$ ipython --no-banner

In [1]: import numpy as np

In [2]: np.set_printoptions(precision=3, suppress=True, linewidth=160, legacy="1.25")

In [3]: A2 = np.array([[-1, -1], [-1, 1], [0, 1], [-1, 0]])

In [4]: m1 = np.block([[np.zeros((4, 4)), A2], [A2.T, np.zeros((2, 2))]])

In [5]: m1
Out[5]: 
array([[ 0.,  0.,  0.,  0., -1., -1.],
       [ 0.,  0.,  0.,  0., -1.,  1.],
       [ 0.,  0.,  0.,  0.,  0.,  1.],
       [ 0.,  0.,  0.,  0., -1.,  0.],
       [-1., -1.,  0., -1.,  0.,  0.],
       [-1.,  1.,  1.,  0.,  0.,  0.]])

In [6]: left, sv, vt = np.linalg.svd(m1)

In [7]: V = vt[:(sv > 1e-8).sum()]

In [8]: rng = np.random.default_rng(17889)

In [9]: x = m1[4] + 2 * m1[0] + rng.integers(2) * np.eye(6)[1]

In [10]: x
Out[10]: array([-1., -1.,  0., -1., -2., -2.])

In [11]: np.allclose(V.T @ V @ x, x)
Out[11]: True

In [12]: np.round(V.T @ V, 3) + 0
Out[12]: 
array([[ 0.667,  0.   , -0.333,  0.333,  0.   ,  0.   ],
       [ 0.   ,  0.667,  0.333,  0.333,  0.   ,  0.   ],
       [-0.333,  0.333,  0.333,  0.   ,  0.   ,  0.   ],
       [ 0.333,  0.333,  0.   ,  0.333,  0.   ,  0.   ],
       [ 0.   ,  0.   ,  0.   ,  0.   ,  1.   ,  0.   ],
       [ 0.   ,  0.   ,  0.   ,  0.   ,  0.   ,  1.   ]])

In [13]: np.argsort(-np.linalg.norm(m1, axis=0).round(6), kind="stable")[:3]
Out[13]: array([4, 5, 0])

In [14]: np.linalg.matrix_rank(m1, rtol=0.1)
Out[14]: 4

In [15]: feats = np.load("m.npy")

In [16]: feats
Out[16]: 
array([[ 0.556,  0.111, -0.333,  0.111, -0.333],
       [ 0.111,  0.022, -0.067,  0.022, -0.067],
       [-0.333, -0.067,  0.2  , -0.067,  0.2  ],
       [ 0.111,  0.022, -0.067,  0.022, -0.067],
       [-0.333, -0.067,  0.2  , -0.067,  0.2  ]])

In [17]: left, sv, vt = np.linalg.svd(feats)

In [18]: np.argmax(sv[:-1] / (sv[1:] + 1e-6)) + 1
Out[18]: 1

In [19]: A2 = left[:, :1] @ np.diag(sv[:1]) @ vt[:1]

In [20]: np.linalg.matrix_rank(feats, rtol=0.05)
Out[20]: 1

In [21]: idx = rng.permutation(5)

In [22]: idx
Out[22]: array([2, 3, 4, 0, 1])

In [23]: A2 = feats[idx][:, idx]

In [24]: np.round(np.sort(np.abs(np.linalg.eigvals(A2))), 3) + 0
Out[24]: array([0., 0., 0., 0., 1.])

In [25]: np.allclose(A2, feats)
Out[25]: False

In [26]: np.round(np.linalg.det(A2), 3), round(np.linalg.det(feats[idx]), 3)
Out[26]: (-0.0, -0.0)

In [27]: np.trace(A2)
Out[27]: 1.0

In [28]: np.diag(A2)
Out[28]: array([0.2  , 0.022, 0.2  , 0.556, 0.022])

In [29]: left, sv, vt = np.linalg.svd(feats)

In [30]: V = vt[:(sv > 1e-8).sum()]

In [31]: x = feats[4] + -3 * feats[1] + rng.integers(2) * np.eye(5)[3]

In [32]: x
Out[32]: array([-0.667, -0.133,  0.4  ,  0.867,  0.4  ])

In [33]: np.diag(V.T @ V)
Out[33]: array([0.556, 0.022, 0.2  , 0.022, 0.2  ])

In [34]: V.T @ V
Out[34]: 
array([[ 0.556,  0.111, -0.333,  0.111, -0.333],
       [ 0.111,  0.022, -0.067,  0.022, -0.067],
       [-0.333, -0.067,  0.2  , -0.067,  0.2  ],
       [ 0.111,  0.022, -0.067,  0.022, -0.067],
       [-0.333, -0.067,  0.2  , -0.067,  0.2  ]])

In [35]: np.allclose(V.T @ V @ x, x)
Out[35]: False

In [36]: round(float(np.linalg.det(feats[::-1])), 3)
Out[36]: -0.0

In [37]: np.round(np.linalg.eigvals(feats).sum().real, 3)
Out[37]: 1.0
